In [1]: import numpy as np

In [2]: import numpy.linalg as la

In [3]: np.set_printoptions(precision=2, suppress=True, linewidth=120, legacy="1.25")

In [4]: m1 = np.loadtxt("test2.csv", delimiter=",")

In [5]: m1
Out[5]: 
array([[-2.,  3.,  0.],
       [ 3., -2.,  3.],
       [ 0.,  3., -1.]])

In [6]: B = np.array([[2, 0], [1, 1]])

In [7]: basis = np.kron(B, m1)

In [8]: np.round(la.norm(basis, 2), 2), round(la.norm(B, 2) * la.norm(m1, 2), 2)
Out[8]: (13.79, 13.79)

In [9]: basis
Out[9]: 
array([[-4.,  6.,  0., -0.,  0.,  0.],
       [ 6., -4.,  6.,  0., -0.,  0.],
       [ 0.,  6., -2.,  0.,  0., -0.],
       [-2.,  3.,  0., -2.,  3.,  0.],
       [ 3., -2.,  3.,  3., -2.,  3.],
       [ 0.,  3., -1.,  0.,  3., -1.]])

In [10]: gram = basis.T @ basis

In [11]: la.svd(basis, compute_uv=False) ** 2
Out[11]: array([190.14,  33.59,  27.74,  11.89,   4.9 ,   1.73])

In [12]: np.trace(gram), (basis ** 2).sum()
Out[12]: (270.0, 270.0)

In [13]: np.diag(gram)
Out[13]: array([ 65., 110.,  50.,  13.,  22.,  10.])

In [14]: print(la.eigvalsh(gram)[::-1])
[190.14  33.59  27.74  11.89   4.9    1.73]

In [15]: (basis @ basis.T).shape
Out[15]: (6, 6)

In [16]: la.matrix_rank(gram)
Out[16]: 6

In [17]: gram
Out[17]: 
array([[ 65., -60.,  45.,  13., -12.,   9.],
       [-60., 110., -45., -12.,  22.,  -9.],
       [ 45., -45.,  50.,   9.,  -9.,  10.],
       [ 13., -12.,   9.,  13., -12.,   9.],
       [-12.,  22.,  -9., -12.,  22.,  -9.],
       [  9.,  -9.,  10.,   9.,  -9.,  10.]])

In [18]: print(np.allclose(gram, gram.T))
True

In [19]: t = np.radians(45)

In [20]: Rm = np.eye(3)

In [21]: Rm[2, 2] = Rm[0, 0] = np.cos(t)

In [22]: Rm[2, 0], Rm[0, 2] = -np.sin(t), np.sin(t)

In [23]: Rm
Out[23]: 
array([[ 0.71,  0.  ,  0.71],
       [ 0.  ,  1.  ,  0.  ],
       [-0.71,  0.  ,  0.71]])

In [24]: B = m1 @ Rm.T

In [25]: np.allclose(la.norm(m1, axis=1), la.norm(B, axis=1))
Out[25]: True

In [26]: B.round(2) + 0
Out[26]: 
array([[-1.41,  3.  ,  1.41],
       [ 4.24, -2.  ,  0.  ],
       [-0.71,  3.  , -0.71]])

In [27]: np.round(la.det(Rm), 2), round(np.trace(Rm), 2)
Out[27]: (1.0, 2.41)

In [28]: round(float(np.abs(la.eigvals(m1)).max()), 2)
Out[28]: 6.03

In [29]: A = np.loadtxt("x.csv", delimiter=",")

In [30]: A
Out[30]: 
array([[ 0.34, -2.39, -1.78],
       [ 0.77,  2.22, -1.86],
       [ 0.04,  2.92,  0.69],
       [ 0.75,  2.29, -1.79],
       [ 0.67,  2.52, -1.48],
       [ 0.36,  2.96, -0.36],
       [-0.14,  2.74,  1.22],
       [-0.77, -2.2 ,  1.89],
       [ 0.86, -0.24, -2.86],
       [-0.41, -2.92,  0.53],
       [-0.59, -2.71,  1.14],
       [ 0.18, -2.69, -1.32]])

In [31]: ev, vecs = la.eigh(m1)

In [32]: vec = np.array([9, -3, -2])

In [33]: print(vecs * np.maximum(ev, 0) @ vecs.T)
[[0.51 0.78 0.66]
 [0.78 1.17 1.  ]
 [0.66 1.   0.85]]

In [34]: vecs * np.abs(ev) @ vecs.T
Out[34]: 
array([[ 3.03, -1.45,  1.32],
       [-1.45,  4.35, -1.01],
       [ 1.32, -1.01,  2.69]])

In [35]: print(vec @ m1 @ vec)
-310.0

In [36]: la.eigvalsh(m1[1:, 1:])
Out[36]: array([-4.54,  1.54])
